$ python3 -q
>>> import numpy as np
>>> from numpy import linalg as LA
>>> np.set_printoptions(suppress=True, linewidth=120)
>>> W0 = np.load("w.npy")
>>> W0
array([[0, 0, 4],
       [0, 0, 4],
       [6, 4, 0],
       [0, 0, 2],
       [0, 1, 1],
       [6, 4, 0],
       [0, 0, 3],
       [2, 2, 0],
       [0, 1, 1],
       [0, 0, 2],
       [6, 4, 0],
       [0, 1, 1],
       [2, 2, 0],
       [6, 4, 0],
       [0, 0, 3],
       [0, 0, 3],
       [2, 2, 0],
       [0, 1, 1],
       [6, 4, 0],
       [2, 2, 0],
       [6, 4, 0]])
>>> out = np.array([[0, -1, 1], [0, -1, -2], [1, 2, -2]])
>>> out.T @ W0.T
array([[  4,   4,   0,   2,   1,   0,   3,   0,   1,   2,   0,   1,   0,   0,   3,   3,   0,   1,   0,   0,   0],
       [  8,   8, -10,   4,   1, -10,   6,  -4,   1,   4, -10,   1,  -4, -10,   6,   6,  -4,   1, -10,  -4, -10],
       [ -8,  -8,  -2,  -4,  -4,  -2,  -6,  -2,  -4,  -4,  -2,  -4,  -2,  -2,  -6,  -6,  -2,  -4,  -2,  -2,  -2]])
>>> np.einsum("ik,kj->ji", W0, out)
array([[  4,   4,   0,   2,   1,   0,   3,   0,   1,   2,   0,   1,   0,   0,   3,   3,   0,   1,   0,   0,   0],
       [  8,   8, -10,   4,   1, -10,   6,  -4,   1,   4, -10,   1,  -4, -10,   6,   6,  -4,   1, -10,  -4, -10],
       [ -8,  -8,  -2,  -4,  -4,  -2,  -6,  -2,  -4,  -4,  -2,  -4,  -2,  -2,  -6,  -6,  -2,  -4,  -2,  -2,  -2]])
>>> out @ W0
Traceback (most recent call last):
  File "<python-input-8>", line 1, in <module>
    out @ W0
    ~~~~^~~~
ValueError: matmul: Input operand 1 has a mismatch in its core dimension 0, with gufunc signature (n?,k),(k,m?)->(n?,m?) (size 21 is different from 3)
>>> LA.matrix_rank(W0 @ out)
np.int64(3)
>>> LA.matrix_rank(np.vstack([W0, out.T]))
np.int64(3)
>>> W0 @ out
array([[  4,   8,  -8],
       [  4,   8,  -8],
       [  0, -10,  -2],
       [  2,   4,  -4],
       [  1,   1,  -4],
       [  0, -10,  -2],
       [  3,   6,  -6],
       [  0,  -4,  -2],
       [  1,   1,  -4],
       [  2,   4,  -4],
       [  0, -10,  -2],
       [  1,   1,  -4],
       [  0,  -4,  -2],
       [  0, -10,  -2],
       [  3,   6,  -6],
       [  3,   6,  -6],
       [  0,  -4,  -2],
       [  1,   1,  -4],
       [  0, -10,  -2],
       [  0,  -4,  -2],
       [  0, -10,  -2]])
>>> out = W0 / np.sqrt((W0 ** 2).mean(axis=1, keepdims=True))
>>> out[12].round(1)
array([1.2, 1.2, 0. ])
>>> LA.matrix_rank(W0 - W0.mean(axis=1, keepdims=True))
np.int64(2)
>>> np.round(W0 - W0.mean(axis=1, keepdims=True), 1)
array([[-1.3, -1.3,  2.7],
       [-1.3, -1.3,  2.7],
       [ 2.7,  0.7, -3.3],
       [-0.7, -0.7,  1.3],
       [-0.7,  0.3,  0.3],
       [ 2.7,  0.7, -3.3],
       [-1. , -1. ,  2. ],
       [ 0.7,  0.7, -1.3],
       [-0.7,  0.3,  0.3],
       [-0.7, -0.7,  1.3],
       [ 2.7,  0.7, -3.3],
       [-0.7,  0.3,  0.3],
       [ 0.7,  0.7, -1.3],
       [ 2.7,  0.7, -3.3],
       [-1. , -1. ,  2. ],
       [-1. , -1. ,  2. ],
       [ 0.7,  0.7, -1.3],
       [-0.7,  0.3,  0.3],
       [ 2.7,  0.7, -3.3],
       [ 0.7,  0.7, -1.3],
       [ 2.7,  0.7, -3.3]])
>>> Xc = W0 - W0.mean(axis=0)
>>> evecs = LA.svd(Xc)[2][:2]
>>> out = Xc - Xc @ evecs.T @ evecs
>>> np.round(np.diag(evecs.T @ evecs), 1)
array([0.8, 0.3, 0.9])
>>> np.round((Xc @ evecs.T).std(axis=0), 1)
array([3.2, 0.9])
>>> np.round(out.std(axis=0), 1) + 0
array([0.1, 0.1, 0. ])
>>> Xc = W0 - W0.mean(axis=0)
>>> left, sig, Vh = LA.svd(Xc, full_matrices=False)
>>> LA.matrix_rank(Xc)
np.int64(3)
>>> np.round(sig ** 2 / (sig ** 2).sum(), 1) + 0
array([0.9, 0.1, 0. ])
>>> np.round(Xc.mean(axis=0), 1) + 0
array([0., 0., 0.])
>>> proj = W0 @ LA.solve(W0.T @ W0, W0.T)
>>> LA.matrix_rank(np.eye(21) - proj)
np.int64(18)
>>> np.round(np.diag(proj), 1)
array([0.2, 0.2, 0.2, 0.1, 0.2, 0.2, 0.1, 0.1, 0.2, 0.1, 0.2, 0.2, 0.1, 0.2, 0.1, 0.1, 0.1, 0.2, 0.2, 0.1, 0.2])
>>> round(np.trace(proj), 1)
np.float64(3.0)
>>> A = np.array([[-1, 0, 1], [2, 3, 4], [5, 6, 7]])
>>> # rows and columns are dependent
>>> out = A[0, 0] * A[1:] - np.outer(A[1:, 0], A[0])
>>> out
array([[  0,  -3,  -6],
       [  0,  -6, -12]])
>>> A[:, 0] / A[0, 0]
array([ 1., -2., -5.])
>>> LA.matrix_rank(out), LA.matrix_rank(A)
(np.int64(1), np.int64(2))
>>> np.flatnonzero(~out.round(6).any(axis=1))
array([], dtype=int64)
>>> K = np.loadtxt("arr.csv", delimiter=",")
>>> K.round(1)
array([[ 0.6, -0.2,  0.2,  0.7],
       [-0.2,  0.9, -0.1,  0.5],
       [ 0.5,  0.4,  0.6, -0.4],
       [ 0.6,  0.2, -0.7, -0.2]])
>>> out = K / LA.norm(K, axis=1, keepdims=True)
>>> cov = out @ out.T
>>> (cov - 2 * np.eye(4)).round(6).argmax(axis=1)
array([1, 0, 0, 0])
>>> np.argwhere(np.triu(np.abs(cov) > 0.95, 1))
array([], shape=(0, 2), dtype=int64)
>>> np.degrees(np.arccos(np.clip(cov[0, 3], -1, 1)))
np.float64(90.0)
>>> x0 = np.array([1, 3, -3, 0])
>>> round(float(LA.det(K)), 1)
-1.0
>>> np.round(K.T @ (K @ x0), 1) + 0
array([ 1.,  3., -3.,  0.])
>>> E = np.load("block18.npy")
>>> E
array([[5, 1, 5],
       [5, 2, 5],
       [0, 3, 2]])
>>> rng = np.random.default_rng(52574)
>>> z = rng.permutation(3)
>>> out = E[:, z] * rng.choice([-1, 1], 3)
>>> out
array([[-5, -1, -5],
       [-5, -2, -5],
       [-2, -3,  0]])
>>> left, _, Vh = LA.svd(E.T @ out)
>>> np.round(left @ Vh, 1) + 0
array([[ 0.,  0., -1.],
       [ 0., -1.,  0.],
       [-1.,  0.,  0.]])
>>> np.round(LA.lstsq(E, out)[0], 1) + 0
array([[ 0.,  0., -1.],
       [ 0., -1.,  0.],
       [-1.,  0.,  0.]])
>>> out = A / LA.norm(A, axis=1, keepdims=True)
>>> cov = out @ out.T
>>> round(np.degrees(np.arccos(np.clip(cov[0, 2], -1, 1))), 1)
np.float64(82.3)
>>> np.round(LA.norm(out, axis=1), 1)
array([1., 1., 1.])
>>> F = np.loadtxt("x.csv", delimiter=",")
>>> F.round(1)
array([[-2.6, -1.4,  0.4],
       [ 0. , -0.9, -2.8],
       [ 1.4, -2.5,  0.8]])
>>> O, evecs = LA.qr(F[:, :1])[0], LA.qr(F[:, 1:])[0]
>>> sig = LA.svd(O.T @ evecs, compute_uv=False)
>>> (sig > 0.9).sum()
np.int64(0)
>>> np.round(F.T @ F, 1) + 0
array([[9., 0., 0.],
       [0., 9., 0.],
       [0., 0., 9.]])
>>> np.round(LA.pinv(F), 1) + 0
array([[-0.3,  0. ,  0.2],
       [-0.2, -0.1, -0.3],
       [ 0. , -0.3,  0.1]])
>>> np.round(LA.norm(F, axis=0), 1)
array([3., 3., 3.])
>>> np.round(F @ F.T, 1) + 0
array([[9., 0., 0.],
       [0., 9., 0.],
       [0., 0., 9.]])
>>> round(float(LA.det(2 * F)), 1), round(float(LA.det(F)), 1)
(216.0, 27.0)
>>> np.round(np.poly(F), 1)
array([  1. ,   2.7,  -8.2, -27. ])
>>> np.round(np.kron(np.eye(2, dtype=int), F), 1)
array([[-2.6, -1.4,  0.4, -0. , -0. ,  0. ],
       [ 0. , -0.9, -2.8,  0. , -0. , -0. ],
       [ 1.4, -2.5,  0.8,  0. , -0. ,  0. ],
       [-0. , -0. ,  0. , -2.6, -1.4,  0.4],
       [ 0. , -0. , -0. ,  0. , -0.9, -2.8],
       [ 0. , -0. ,  0. ,  1.4, -2.5,  0.8]])
>>> out = F / LA.norm(F, axis=1, keepdims=True)
>>> cov = out @ out.T
>>> (cov - 2 * np.eye(3)).round(6).argmax(axis=1)
array([1, 0, 0])
>>> np.round(LA.norm(out, axis=1), 1)
array([1., 1., 1.])
>>> np.allclose(F @ F.T, F.T @ F)
True
>>> np.round((F + F.T) / 2, 1)
array([[-2.6, -0.7,  0.9],
       [-0.7, -0.9, -2.7],
       [ 0.9, -2.7,  0.8]])
>>> round(np.abs(LA.eigvals(F)).max(), 1)
np.float64(3.0)
>>> np.round(np.sort(np.abs(LA.eigvals(F))), 1)
array([3., 3., 3.])
>>> np.round(LA.matrix_power(F, 3), 1)
array([[-15.6, -21.6,  -4.7],
       [ 11.2,  -2.8, -24.4],
       [ 19. , -16. ,  10.6]])
>>> np.round(LA.det(F), 1)
np.float64(27.0)
>>> np.allclose(F, F.T)
False
>>> round(np.trace(F), 1)
np.float64(-2.7)
>>> M = np.load("mat.npy")
>>> M
array([[-1,  0,  1],
       [ 0,  0,  0],
       [ 0,  1,  0],
       [ 0,  0,  0]])
>>> left, sig, Vh = LA.svd(M)
>>> np.argmax(sig[:-1] / (sig[1:] + 1e-6)) + 1
np.int64(2)
>>> sig.round(1)
array([1.4, 1. , 0. ])
>>> out = left[:, :2] @ np.diag(sig[:2]) @ Vh[:2]
>>> round(float(np.abs(M - out).max()), 1)
0.0
>>> out.round(1)
array([[-1.,  0.,  1.],
       [ 0.,  0.,  0.],
       [ 0.,  1.,  0.],
       [ 0.,  0.,  0.]])
>>> np.round(LA.norm(M - out) / LA.norm(M), 1)
np.float64(0.0)
